In [1]: import numpy as np

In [2]: from numpy import linalg as LA

In [3]: np.set_printoptions(precision=1, suppress=True, linewidth=120)

In [4]: tidy = lambda a: np.round(a, 1) + 0

In [5]: arr = np.load("data.npy")

In [6]: tidy(arr)
Out[6]: 
array([[ 32.1, -28.3,  22. ,  -4.9,  47.6,   0.8],
       [ 29.5, -25. ,  19.6,  -4.1,  42.3,   1.3],
       [ 15.9,  -8.7,   8.3,  -0.7,  16. ,   3.5],
       [ 15.3,  -8. ,   7.8,  -0.6,  14.9,   3.6],
       [ 10.7,  -3.7,   4.8,   0. ,   7.6,   4. ],
       [  8. ,  -1.7,   3.3,   0.2,   3.8,   4. ],
       [  7.3,  -1.2,   3. ,   0.2,   2.9,   4. ],
       [  5.6,  -0.3,   2.2,   0.2,   1.2,   3.8],
       [  2.8,   0.5,   1.2,   0.1,  -0.7,   2.9],
       [  2.3,   0.5,   1.1,   0. ,  -0.9,   2.6],
       [  1. ,   0.3,   0.6,  -0.1,  -0.7,   1.4],
       [-12.9,  28.8, -44.7,  24.7, -19.4, -27.6],
       [-21.2,  53.7, -73.5,  40.6, -43.7, -37.2]])

In [7]: lab = arr[:, 0] > np.median(arr[:, 0])

In [8]: u = arr[lab].mean(axis=0) - arr[~lab].mean(axis=0)

In [9]: np.argsort(-np.abs(u).round(6), kind="stable")
Out[9]: array([4, 2, 1, 0, 3, 5])

In [10]: tidy((((arr - arr.mean(axis=0)) @ u > 0) == lab).mean())
Out[10]: np.float64(0.8)

In [11]: print(lab.astype(int))
[1 1 1 1 1 1 0 0 0 0 0 0 0]

In [12]: print(tidy(u))
[ 20.7 -24.3  26.7 -11.1  30.8  10.1]

In [13]: dist = LA.norm(arr[:, None] - arr[None], axis=-1)

In [14]: np.unravel_index(dist.round(6).argmax(), dist.shape)
Out[14]: (np.int64(0), np.int64(12))

In [15]: tidy(LA.norm(arr, axis=1))
Out[15]: array([ 67.9,  60.7,  25.9,  24.4,  15. ,  10.4,   9.3,   7.2,   4.3,   3.7,   2. ,  68.9, 117. ])

In [16]: K = np.load("test16.npy")

In [17]: K
Out[17]: 
array([[ 0.5,  1.1, -0.1, -0.2],
       [ 1.1, -1.8,  0.9, -0.7],
       [ 0.4, -0.1, -0.6,  1.3]])

In [18]: u, g = K[2], K[0]

In [19]: tidy(u @ u)
Out[19]: np.float64(2.2)

In [20]: pr = (u @ g) / (u @ u) * u

In [21]: print(tidy(pr))
[ 0.   0.   0.  -0.1]

In [22]: tidy(g - pr)
Out[22]: array([ 0.5,  1.1, -0.1, -0.1])

In [23]: np.unravel_index(np.abs(K).argmax(), K.shape)
Out[23]: (np.int64(1), np.int64(1))

In [24]: tidy(LA.norm(K))
Out[24]: np.float64(3.1)

In [25]: tidy(K - K[0])
Out[25]: 
array([[ 0. ,  0. ,  0. ,  0. ],
       [ 0.6, -2.9,  1. , -0.5],
       [-0.1, -1.2, -0.5,  1.5]])

In [26]: print(LA.matrix_rank(K))
3

In [27]: A2 = np.array([[1, 1], [1, -1]])

In [28]: rng = np.random.default_rng(409)

In [29]: J = np.kron(A2, np.kron(A2, A2))[rng.permutation(8)][:3]

In [30]: J
Out[30]: 
array([[ 1,  1,  1,  1,  1,  1,  1,  1],
       [ 1, -1, -1,  1, -1,  1,  1, -1],
       [ 1, -1, -1,  1,  1, -1, -1,  1]])

In [31]: t3 = np.stack([J, 5 * J, J[::-1]])

In [32]: np.einsum("bij,cij->bc", t3, t3)
Out[32]: 
array([[ 24, 120,   8],
       [120, 600,  40],
       [  8,  40,  24]])

In [33]: print(LA.matrix_rank(t3))
[3 3 3]

In [34]: (t3 @ J.T).shape
Out[34]: (3, 3, 3)
